% python3 -q
>>> import numpy as np
>>> import numpy.linalg as la
>>> np.set_printoptions(precision=1, suppress=True, linewidth=160)
>>> rnd = lambda a: np.round(a, 1) + 0
>>> data = np.loadtxt("sample16.csv", delimiter=",")
>>> data
array([[-2.6, -1.6,  3. ],
       [-2.3, -4.6,  0.9],
       [-2.8, -3.2,  2.7],
       [-2.7, -3.6,  1.4],
       [-4.2, -2.1,  3.9],
       [-3.4, -3.2,  2. ],
       [-2.8, -1.1,  2.1],
       [-3.9, -2. ,  3.1],
       [-2.8, -2.2,  2.2],
       [-3.3, -2.3,  6. ],
       [-1.7, -2.6,  2.7],
       [-2.8, -3.5,  3.9],
       [-4.2, -2.4,  3.4],
       [-1.9, -3.4,  4.2],
       [-3.7,  0.4,  2.6],
       [-4. , -3. ,  2.8],
       [-3.6, -1.6,  2.9],
       [-3.6, -2.1,  2.1],
       [-2.4, -3.9,  3.6],
       [-1.1, -2.3,  2.2],
       [-3. , -1.3,  3.8],
       [-3.6, -2.8,  1.7],
       [-3.1, -3. ,  5. ]])
>>> z = data[:, 1] > np.median(data[:, 1])
>>> r0 = data[z].mean(axis=0) - data[~z].mean(axis=0)
>>> ((data - data.mean(axis=0)) @ r0 > 0).astype(int)
array([1, 0, 0, 0, 1, 0, 1, 1, 1, 1, 0, 0, 1, 0, 1, 0, 1, 1, 0, 0, 1, 0, 0])
>>> D = la.norm(data[:, None] - data[None], axis=-1)
>>> D[14].round(6).argsort(kind="stable")[:4]
array([14,  6, 16, 20])
>>> D.shape
(23, 23)
>>> print((D + 1e9 * np.eye(23)).round(6).argmin(axis=1))
[20  3  5  5 12 21  0 16 17 22 19 18  4 18  6 12  7 21 11 10  0  5  9]
>>> rnd(D[:5, :5])
array([[0. , 3.7, 1.6, 2.6, 1.9],
       [3.7, 0. , 2.3, 1.2, 4.3],
       [1.6, 2.3, 0. , 1.4, 2.1],
       [2.6, 1.2, 1.4, 0. , 3.3],
       [1.9, 4.3, 2.1, 3.3, 0. ]])
>>> rnd(la.norm(data - data.mean(axis=0), axis=1))
array([1. , 3. , 0.8, 1.9, 1.6, 1.3, 1.7, 1. , 0.8, 3.1, 1.4, 1.4, 1.3, 1.9, 3. , 1.1, 1.1, 1.1, 1.7, 2.1, 1.5, 1.4, 2.1])
>>> la.matrix_rank(D ** 2)
np.int64(5)
>>> E = np.array([[1.0, 3.0, 0.0], [3.0, 0.0, 3.0], [0.0, 3.0, 0.0]])
>>> E
array([[1., 3., 0.],
       [3., 0., 3.],
       [0., 3., 0.]])
>>> hat = np.triu(np.array([[2, 1, -1], [0, 1, 0], [-2, -1, -2]]), 1) + np.eye(3)
>>> M2 = hat @ E @ la.inv(hat)
>>> print(rnd(la.det(M2)))
-9.0
>>> rnd(np.poly(M2))
array([  1.,  -1., -18.,   9.])
>>> hat @ E - E @ hat
array([[ 3., -4.,  4.],
       [ 0., -3.,  3.],
       [ 0.,  0.,  0.]])
>>> M2
array([[ 4., -4.,  7.],
       [ 3., -3.,  6.],
       [ 0.,  3.,  0.]])
>>> np.all(la.eigvalsh(E) > 0)
np.False_
>>> rng = np.random.default_rng(65)
>>> z = rng.permutation(3)
>>> M2 = E[:, z] * rng.choice([-1, 1], 3)
>>> M2
array([[ 0., -3., -1.],
       [ 3., -0., -3.],
       [ 0., -3., -0.]])
>>> Uu, _, Vh = la.svd(E.T @ M2)
>>> print(z)
[2 1 0]
>>> rnd(Uu @ Vh)
array([[ 0.,  0., -1.],
       [ 0., -1.,  0.],
       [ 1.,  0.,  0.]])
>>> def softmax(z):
...     e = np.exp(z - z.max(axis=-1, keepdims=True))
...     return e / e.sum(axis=-1, keepdims=True)
... 
>>> rnd(softmax(10 * M2[0]))
array([1., 0., 0.])
>>> rnd(softmax(M2).sum(axis=1))
array([1., 1., 1.])
>>> rnd(softmax(M2[0] + -3))
array([0.7, 0. , 0.3])
>>> rnd(softmax(M2[0]))
array([0.7, 0. , 0.3])
>>> S = M2 @ M2.T / np.sqrt(3)
>>> rnd(softmax(S))
array([[0.6, 0. , 0.4],
       [0. , 1. , 0. ],
       [0.5, 0. , 0.5]])
>>> print(rnd(softmax(S)[0] @ M2))
[ 0.  -3.  -0.7]
>>> w1 = np.array([[7, 7], [9, 6], [3, 1]])
>>> coef = np.array([0, 3])
>>> H = np.maximum(E @ w1 + coef, 0)
>>> H
array([[34., 28.],
       [30., 27.],
       [27., 21.]])
>>> la.matrix_rank(H)
np.int64(2)
>>> (H > 0).mean(axis=0)
array([1., 1.])
>>> W2 = np.array([[-3, -2, 1], [3, 2, -4]])
>>> (H @ W2).round(6).argmax(axis=1)
array([1, 1, 1])
>>> W0 = np.load("w.npy")
>>> W0
array([[ 0,  0, 11],
       [ 0,  4,  8],
       [ 0,  1, 11],
       [ 0,  0,  0],
       [ 0,  0, 11],
       [ 0,  1,  8],
       [ 0,  0,  8],
       [ 0,  0,  0],
       [ 0,  0,  5],
       [ 0,  0,  0],
       [ 0,  0,  5],
       [ 0,  0,  0],
       [ 0,  3,  5],
       [ 0,  0,  0],
       [ 0,  1, 11],
       [ 0,  1,  5],
       [ 0,  0,  0],
       [ 0,  3,  5],
       [ 0,  4,  0],
       [ 0,  3, 11],
       [ 0,  4, 11],
       [ 0,  2,  0],
       [ 0,  3,  5],
       [ 0,  0,  5],
       [ 0,  1, 11],
       [ 0,  4, 11],
       [ 0,  0,  0]])
>>> [round(float(x), 1) for x in la.svd(W0, compute_uv=False)[:3]]
[37.2, 7.9, 0.0]
>>> rnd(la.norm(W0, 2) / la.norm(W0))
np.float64(1.0)
>>> la.cond(W0) > 100
np.True_
>>> la.matrix_rank(W0, rtol=0.1)
np.int64(2)
>>> feats = np.load("arr.npy")
>>> rnd(feats)
array([[ 0.7,  0.2, -0.8,  1.7],
       [-0.7,  1.9,  0.2,  0.1],
       [ 1.6,  0.7, -0.4, -0.9],
       [-0.7, -0.1, -1.8, -0.5]])
>>> rnd(la.pinv(feats))
array([[ 0.2, -0.2,  0.4, -0.2],
       [ 0.1,  0.5,  0.2,  0. ],
       [-0.2,  0. , -0.1, -0.4],
       [ 0.4,  0. , -0.2, -0.1]])
>>> rnd(feats[:, 1] @ feats[:, 0])
np.float64(0.0)
>>> rnd(la.norm(feats, axis=0))
array([2., 2., 2., 2.])
>>> r0 = np.array([-4, -8, -6, 6])
>>> M2 = feats + np.outer(r0, np.eye(4)[2])
>>> print(la.matrix_rank(M2 - feats))
1
>>> print(rnd(la.det(M2) / la.det(feats)), rnd(1 + la.solve(feats, r0)[2]))
-0.7 -0.7
>>> rnd(M2)
array([[ 0.7,  0.2, -4.8,  1.7],
       [-0.7,  1.9, -7.8,  0.1],
       [ 1.6,  0.7, -6.4, -0.9],
       [-0.7, -0.1,  4.2, -0.5]])
>>> J = np.loadtxt("x.csv", delimiter=",")
>>> rnd(J)
array([[ 0.9, -0.5],
       [ 0.5,  0.9]])
>>> x0 = np.array([-1, -2])
>>> rhs = J @ x0
>>> coef, lr = np.zeros(2), 1 / la.norm(J, 2) ** 2
>>> for i in range(4):
...     coef -= lr * J.T @ (J @ coef - rhs)
...     if i % 1 == 0: print(i, round(la.norm(J @ coef - rhs), 1))
... 
0 0.0
1 0.0
2 0.0
3 0.0
>>> rnd(la.cond(J))
np.float64(1.0)
>>> coef
array([-1., -2.])
>>> r0 = np.array([1, 0, 2])
>>> rnd(np.convolve(J[0], r0))
array([ 0.9, -0.5,  1.7, -1. ])
>>> rnd(np.polyval(r0, J[0]))
array([2.8, 2.2])
>>> print(rnd(np.array([np.convolve(row, r0, "same") for row in J])))
[[ 0.9 -0.5  1.7]
 [ 0.5  0.9  1. ]]
>>> rnd(la.matrix_power(J, 4))
array([[-0.5, -0.9],
       [ 0.9, -0.5]])
>>> rnd((J - J.T) / 2)
array([[ 0. , -0.5],
       [ 0.5,  0. ]])
>>> print(np.allclose(J @ J.T, J.T @ J))
True
>>> rnd(np.sort(np.abs(la.eigvals(J))))
array([1., 1.])
>>> rnd(np.trace(J))
np.float64(1.7)
>>> theta = np.radians(19)
>>> R = np.eye(2)
>>> R[0, 0] = R[1, 1] = np.cos(theta)
>>> R[0, 1], R[1, 0] = -np.sin(theta), np.sin(theta)
>>> rnd(R)
array([[ 0.9, -0.3],
       [ 0.3,  0.9]])
>>> M2 = J @ R.T
>>> rnd(la.svd(J, compute_uv=False)), rnd(la.svd(M2, compute_uv=False))
(array([1., 1.]), array([1., 1.]))
>>> np.allclose(J @ J.T, M2 @ M2.T)
True
>>> np.allclose(la.norm(J, axis=1), la.norm(M2, axis=1))
True
>>> print(rnd(la.det(R)), rnd(np.trace(R)))
1.0 1.9
